% ipython --no-banner

In [1]: import numpy as np

In [2]: np.set_printoptions(precision=3, suppress=True, linewidth=160)

In [3]: Y = np.array([[2, 3], [2, 2], [3, 0]])

In [4]: m1 = np.tile(Y, (2, 3))

In [5]: print(m1)
[[2 3 2 3 2 3]
 [2 2 2 2 2 2]
 [3 0 3 0 3 0]
 [2 3 2 3 2 3]
 [2 2 2 2 2 2]
 [3 0 3 0 3 0]]

In [6]: print(np.diff(m1, axis=0))
[[ 0 -1  0 -1  0 -1]
 [ 1 -2  1 -2  1 -2]
 [-1  3 -1  3 -1  3]
 [ 0 -1  0 -1  0 -1]
 [ 1 -2  1 -2  1 -2]]

In [7]: print(m1.sum(axis=1))
[15 12  9 15 12  9]

In [8]: m1[:, 6]
---------------------------------------------------------------------------
IndexError                                Traceback (most recent call last)
Cell In[8], line 1
----> 1 m1[:, 6]

IndexError: index 6 is out of bounds for axis 1 with size 6

In [9]: np.linalg.rank(m1)
---------------------------------------------------------------------------
AttributeError                            Traceback (most recent call last)
Cell In[9], line 1
----> 1 np.linalg.rank(m1)

AttributeError: module 'numpy.linalg' has no attribute 'rank'

In [10]: np.zeros(6, 6)
---------------------------------------------------------------------------
TypeError                                 Traceback (most recent call last)
Cell In[10], line 1
----> 1 np.zeros(6, 6)

TypeError: Cannot interpret '6' as a data type

In [11]: M = np.load("mat.npy")

In [12]: print(M)
[[-0.4  1.4  2.7 -1.1]
 [ 0.5  0.8 -7.2  0.9]
 [-1.  -0.7 -3.6 -0.2]]

In [13]: t3 = np.stack([M, 5 * M, M[::-1]])

In [14]: print(t3.sum(axis=0))
[[ -3.4   7.7  12.6  -6.8]
 [  3.5   5.6 -50.4   6.3]
 [ -6.4  -2.8 -18.9  -2.3]]

In [15]: print(np.linalg.matrix_rank(t3))
[3 3 3]

In [16]: print(np.linalg.norm(t3, axis=(1, 2)))
[ 8.868 44.342  8.868]

In [17]: print((t3 @ M.T).shape)
(3, 3, 3)

In [18]: left, sv, VT = np.linalg.svd(M, full_matrices=False)

In [19]: print(np.cumsum(sv ** 2) / np.sum(sv ** 2))
[0.931 0.973 1.   ]

In [20]: print(np.round(left.T @ M @ VT.T, 3) + 0)
[[8.555 0.    0.   ]
 [0.    1.818 0.   ]
 [0.    0.    1.469]]

In [21]: print(np.round(left.T @ left, 3) + 0)
[[1. 0. 0.]
 [0. 1. 0.]
 [0. 0. 1.]]

In [22]: print(np.round(VT @ VT.T, 3) + 0)
[[1. 0. 0.]
 [0. 1. 0.]
 [0. 0. 1.]]

In [23]: print(np.abs(VT[0]))
[0.017 0.009 0.992 0.122]

In [24]: print(np.unravel_index(np.abs(M).argmax(), M.shape))
(np.int64(1), np.int64(2))

In [25]: print(M - M[0])
[[ 0.   0.   0.   0. ]
 [ 0.9 -0.6 -9.9  2. ]
 [-0.6 -2.1 -6.3  0.9]]

In [26]: print(M.sum(axis=0))
[-0.9  1.5 -8.1 -0.4]

In [27]: print(np.round(np.linalg.norm(M), 3))
8.868

In [28]: print(np.count_nonzero(M))
12

In [29]: M[3]
---------------------------------------------------------------------------
IndexError                                Traceback (most recent call last)
Cell In[29], line 1
----> 1 M[3]

IndexError: index 3 is out of bounds for axis 0 with size 3

In [30]: feats = np.load("data.npy")

In [31]: print(feats)
[[ 0.112  3.924 -9.197]
 [-0.903  1.135 -9.894]
 [-4.414  8.353 -3.279]
 [-4.654 -7.815 -4.155]
 [-7.587 -5.501  3.49 ]
 [ 5.686  6.355 -5.223]
 [-5.687  2.316 -7.893]
 [ 5.275 -6.172 -5.838]
 [ 9.387  3.414  0.485]
 [ 7.982  5.734  1.847]
 [-3.444 -5.406  7.676]
 [ 9.891 -1.333  0.629]
 [ 6.644  5.367  5.201]
 [-2.348 -6.988 -6.757]
 [ 3.826  1.516  9.114]
 [ 4.939  7.808  3.826]]

In [32]: W = np.array([[0, 4, 8, 8], [4, 6, 9, 8], [5, 9, 6, 2]])

In [33]: c = np.array([0, 1, 4, 0])

In [34]: H = np.maximum(feats @ W + c, 0)

In [35]: print((H > 0).mean(axis=0))
[0.438 0.562 0.5   0.562]

In [36]: print(np.linalg.matrix_rank(H))
4

In [37]: cent = np.array([[1, 0], [2, 0], [1, 1], [0, 1]])

In [38]: print(W @ cent)
[[16 16]
 [25 17]
 [29  8]]

In [39]: print((H @ cent).round(6).argmax(axis=1))
[1 0 1 0 0 1 0 0 0 0 0 0 0 0 0 0]

In [40]: Xc = (feats - feats.mean(axis=0)) / feats.std(axis=0)

In [41]: print(Xc.std(axis=0))
[1. 1. 1.]

In [42]: c = np.linalg.lstsq(np.delete(Xc, 1, axis=1), Xc[:, 1])[0]

In [43]: print(np.abs(c).argmax())
0

In [44]: print(c)
[ 0.406 -0.048]

In [45]: print(np.round(1 - np.var(Xc[:, 1] - np.delete(Xc, 1, axis=1) @ c), 3))
0.157

In [46]: Y = np.array([[1, 1], [-1, 0], [2, 2]])

In [47]: Y @ feats
---------------------------------------------------------------------------
ValueError                                Traceback (most recent call last)
Cell In[47], line 1
----> 1 Y @ feats

ValueError: matmul: Input operand 1 has a mismatch in its core dimension 0, with gufunc signature (n?,k),(k,m?)->(n?,m?) (size 16 is different from 2)

In [48]: print(np.linalg.matrix_rank(np.vstack([feats, Y.T])))
3

In [49]: print(np.vstack([feats, Y.T]).shape)
(18, 3)

In [50]: print(np.einsum("ij->j", feats))
[ 24.705  12.707 -19.968]

In [51]: print(np.einsum("ij,ij->i", feats, feats))
[ 99.995  99.995 100.008  99.998 100.004  99.996 100.005 100.001 100.006 100.002 100.007 100.004  99.998 100.002 100.002  99.997]

In [52]: cent = feats[[7, 12]].astype(float)

In [53]: for _ in range(5):
    ...:     labels = np.linalg.norm(feats[:, None] - cent, axis=-1).argmin(axis=1)
    ...:     cent = np.array([feats[labels == j].mean(axis=0) for j in range(2)])
    ...: 

In [54]: print(labels)
[0 0 1 0 0 1 0 0 1 1 1 1 1 0 1 1]

In [55]: print(cent[1] - cent[0])
[6.756 6.263 8.002]

In [56]: print(np.bincount(labels))
[7 9]

In [57]: print(np.abs(cent[1] - cent[0]).argmax())
2

In [58]: O, evecs = np.linalg.qr(feats[:, :1])[0], np.linalg.qr(feats[:, 1:])[0]

In [59]: sv = np.linalg.svd(O.T @ evecs, compute_uv=False)

In [60]: print((sv > 0.9).sum())
0

In [61]: print(np.degrees(np.arccos(sv.clip(0, 1))))
[63.315]

In [62]: print(round(float(np.linalg.norm(O @ O.T - evecs @ evecs.T, 2)), 3))
1.0

In [63]: X = np.array([[1.1, 0.4, -0.3],
    ...:     [2.5, 0.0, 1.4],
    ...:     [3.0, -0.1, 0.5],
    ...:     [-0.7, -0.3, 0.1],
    ...:     [-0.4, 0.0, 1.1],
    ...:     [0.2, 0.7, 1.8],
    ...:     [-0.1, -0.5, 1.9],
    ...:     [0.2, 0.0, -0.9],
    ...:     [0.6, 0.6, 1.4],
    ...:     [-0.3, 0.8, -0.2],
    ...:     [1.9, -0.3, -0.5],
    ...:     [-0.3, 2.0, 0.6]])

In [64]: rng = np.random.default_rng(9377)

In [65]: X[:, 1] = -1 * X[:, 0] + 0.02 * rng.normal(size=12)

In [66]: print(X)
[[ 1.1   -1.119 -0.3  ]
 [ 2.5   -2.499  1.4  ]
 [ 3.    -2.995  0.5  ]
 [-0.7    0.674  0.1  ]
 [-0.4    0.386  1.1  ]
 [ 0.2   -0.185  1.8  ]
 [-0.1    0.083  1.9  ]
 [ 0.2   -0.208 -0.9  ]
 [ 0.6   -0.597  1.4  ]
 [-0.3    0.303 -0.2  ]
 [ 1.9   -1.895 -0.5  ]
 [-0.3    0.343  0.6  ]]

In [67]: Y = np.c_[X[:, :1] @ np.array([[0]]), np.array([-2, 2, -4, -3, -2, 0, -1, -5, -4, -5, -2, 2])]

In [68]: print(Y)
[[ 0. -2.]
 [ 0.  2.]
 [ 0. -4.]
 [ 0. -3.]
 [ 0. -2.]
 [ 0.  0.]
 [ 0. -1.]
 [ 0. -5.]
 [ 0. -4.]
 [ 0. -5.]
 [ 0. -2.]
 [ 0.  2.]]

In [69]: print(np.linalg.norm(np.linalg.qr(X)[0].T @ Y, axis=0) ** 2 / ((Y ** 2).sum(axis=0) + 1e-12))
[0.    0.205]

In [70]: print(np.linalg.matrix_rank(Y))
1

In [71]: Xc = X - X.mean(axis=1)
---------------------------------------------------------------------------
ValueError                                Traceback (most recent call last)
Cell In[71], line 1
----> 1 Xc = X - X.mean(axis=1)

ValueError: operands could not be broadcast together with shapes (12,3) (12,) 

In [72]: Xc = X - X.mean(axis=0)

In [73]: left, sv, VT = np.linalg.svd(Xc, full_matrices=False)

In [74]: print(np.round(Xc.mean(axis=0), 3) + 0)
[0. 0. 0.]

In [75]: print(np.searchsorted(np.cumsum(sv ** 2) / (sv ** 2).sum(), 0.9) + 1)
2

In [76]: print(VT[0] * np.sign(VT[0, np.abs(VT[0]).argmax()]))
[ 0.707 -0.706 -0.032]

In [77]: print(np.linalg.matrix_rank(Xc))
3

In [78]: print(np.abs(VT[-1]))
[0.707 0.708 0.002]

In [79]: Xc = X - X.mean(axis=0)

In [80]: evecs = np.linalg.svd(Xc)[2][:2]

In [81]: Y = Xc - Xc @ evecs.T @ evecs

In [82]: print(np.round(Y.std(axis=0), 3) + 0)
[0.009 0.009 0.   ]

In [83]: print((Xc @ evecs.T).std(axis=0))
[1.653 0.904]

In [84]: u = np.array([-3, 2, -1, -3])

In [85]: g = np.array([3, 0, 2])

In [86]: F = np.outer(u, g)

In [87]: print(F)
[[-9  0 -6]
 [ 6  0  4]
 [-3  0 -2]
 [-9  0 -6]]

In [88]: left, sv, VT = np.linalg.svd(F)

In [89]: evecs = VT[:(sv > 1e-8).sum()]

In [90]: x0 = F[0] + 4 * F[1] + rng.integers(2) * np.eye(3)[2]

In [91]: print(x0)
[15.  0. 11.]

In [92]: print(np.round(np.linalg.norm(x0 - evecs.T @ evecs @ x0), 3))
0.832

In [93]: print(np.linalg.matrix_rank(np.vstack([F, x0])))
2

In [94]: print(evecs.T @ evecs)
[[0.692 0.    0.462]
 [0.    0.    0.   ]
 [0.462 0.    0.308]]

In [95]: x0 = np.array([-1, 2, -2])

In [96]: print(F @ np.ones(3))
[-15.  10.  -5. -15.]

In [97]: print((F * x0).sum(axis=1))
[ 21 -14   7  21]

In [98]: print(F @ (2 * x0))
[ 42 -28  14  42]

In [99]: print(np.einsum("ij,j->i", F, x0))
[ 21 -14   7  21]

In [100]: x0 @ F
---------------------------------------------------------------------------
ValueError                                Traceback (most recent call last)
Cell In[100], line 1
----> 1 x0 @ F

ValueError: matmul: Input operand 1 has a mismatch in its core dimension 0, with gufunc signature (n?,k),(k,m?)->(n?,m?) (size 4 is different from 3)

In [101]: Y = F / np.linalg.norm(F, axis=1, keepdims=True)

In [102]: G = Y @ Y.T

In [103]: print((G - 2 * np.eye(4)).round(6).argmax(axis=1))
[2 0 0 0]

In [104]: print(np.linalg.norm(Y, axis=1))
[1. 1. 1. 1.]

In [105]: print(np.argwhere(np.triu(np.abs(G) > 0.95, 1)))
[[0 1]
 [0 2]
 [0 3]
 [1 2]
 [1 3]
 [2 3]]

In [106]: print(np.degrees(np.arccos(np.clip(G[1, 2], -1, 1))))
180.0

In [107]: print(G)
[[ 1. -1.  1.  1.]
 [-1.  1. -1. -1.]
 [ 1. -1.  1.  1.]
 [ 1. -1.  1.  1.]]

In [108]: E = np.loadtxt("sample0.csv", delimiter=",")

In [109]: print(E)
[[ 1. -2.  4.]
 [ 1. -1.  1.]
 [ 1.  0.  0.]
 [ 1.  1.  1.]]

In [110]: labels = rng.permutation(3)

In [111]: Y = E[:, labels] * rng.choice([-1, 1], 3)

In [112]: print(Y)
[[-4. -1.  2.]
 [-1. -1.  1.]
 [-0. -1. -0.]
 [-1. -1. -1.]]

In [113]: left, _, VT = np.linalg.svd(E.T @ Y)

In [114]: print(np.round(left @ VT, 3) + 0)
[[ 0. -1.  0.]
 [ 0.  0. -1.]
 [-1.  0.  0.]]

In [115]: proj = feats @ np.linalg.solve(feats.T @ feats, feats.T)

In [116]: print(proj @ feats[:, 2])
[-9.197 -9.894 -3.279 -4.155  3.49  -5.223 -7.893 -5.838  0.485  1.847  7.676  0.629  5.201 -6.757  9.114  3.826]

In [117]: print(np.round(np.linalg.eigvalsh(proj), 3) + 0)
[0. 0. 0. 0. 0. 0. 0. 0. 0. 0. 0. 0. 0. 1. 1. 1.]

In [118]: K = np.load("block6.npy")

In [119]: print(K)
[[  1.989  -9.968  -3.965  -8.094]
 [-15.995 -10.033 -12.989   0.977]
 [ 15.99   34.082  25.047   8.015]
 [ -2.018  -3.966  -3.033  -4.935]]

In [120]: print(np.argsort(-np.linalg.norm(K, axis=0).round(6), kind="stable")[:3])
[1 2 0]

In [121]: Y = np.array([[5, 7, 8], [-1, -9, -6]])

In [122]: cent = np.kron(Y, K)

In [123]: print(cent.shape)
(8, 12)

In [124]: print(np.linalg.matrix_rank(cent))
8

In [125]: print(round(np.linalg.norm(cent, 2), 3), round(float(np.linalg.norm(Y, 2) * np.linalg.norm(K, 2)), 3))
806.053 806.053

In [126]: G = K.T @ K

In [127]: print(np.linalg.eigvalsh(G)[::-1])
[2658.107  198.505   16.317    0.002]

In [128]: print(np.linalg.matrix_rank(G))
4

In [129]: print(round(np.trace(G), 3), round(float((K ** 2).sum()), 3))
2872.931 2872.931

In [130]: print(np.diag(G))
[ 519.549 1377.334  820.987  155.062]

In [131]: print((K @ K.T).shape)
(4, 4)

In [132]: print(np.linalg.svd(K, compute_uv=False) ** 2)
[2658.107  198.505   16.317    0.002]

In [133]: print(G)
[[ 519.549  693.626  606.495  106.393]
 [ 693.626 1377.334 1035.522  363.618]
 [ 606.495 1035.522  820.987  235.122]
 [ 106.393  363.618  235.122  155.062]]

In [134]: print(np.allclose(G, G.T))
True

In [135]: J = np.load("test16.npy")

In [136]: print(J)
[[1 0 0 0]
 [0 1 0 0]
 [1 3 1 0]
 [1 2 1 1]]

In [137]: proj = np.triu(np.array([[2, -1, 3, 2], [0, -2, -3, 3], [0, 3, -3, 0], [-3, -2, -1, -1]]), 1) + np.eye(4)

In [138]: Y = proj @ J @ np.linalg.inv(proj)

In [139]: print(Y)
[[  6.  18.  41. -64.]
 [  0.  -2.  -6.   9.]
 [  1.   4.  10. -14.]
 [  1.   3.   7. -10.]]

In [140]: print(np.trace(Y), np.trace(J))
4.0 4

In [141]: print(np.linalg.matrix_rank(Y))
4

In [142]: print(np.argsort(-np.linalg.norm(Y, axis=0).round(6), kind="stable")[:3])
[3 2 1]

In [143]: print(np.linalg.matrix_rank(Y, rtol=0.1))
1

In [144]: print([round(float(x), 3) for x in np.linalg.svd(Y, compute_uv=False)[:3]])
[82.024, 1.194, 0.802]

In [145]: print(round(float(np.linalg.norm(Y, 2) / np.linalg.norm(Y)), 3))
1.0

In [146]: W = np.array([[-1, 3, -2, 3], [-3, 3, -3, -2], [2, -2, 3, -1], [0, -3, -3, 3]])

In [147]: c = np.array([3, 2, -1, -2])

In [148]: H = np.maximum(M @ W + c, 0)

In [149]: print((H > 0).mean(axis=0))
[0.333 1.    0.333 0.333]

In [150]: print((H > 0).astype(int))
[[1 1 1 0]
 [0 1 0 1]
 [0 1 0 0]]

In [151]: cent = np.array([[3, 1, 0], [3, 0, 1], [0, 3, 0], [2, 1, 3]])

In [152]: print(H @ cent)
[[22.5 25.6  2.9]
 [68.4  7.8 41. ]
 [14.1  0.   4.7]]
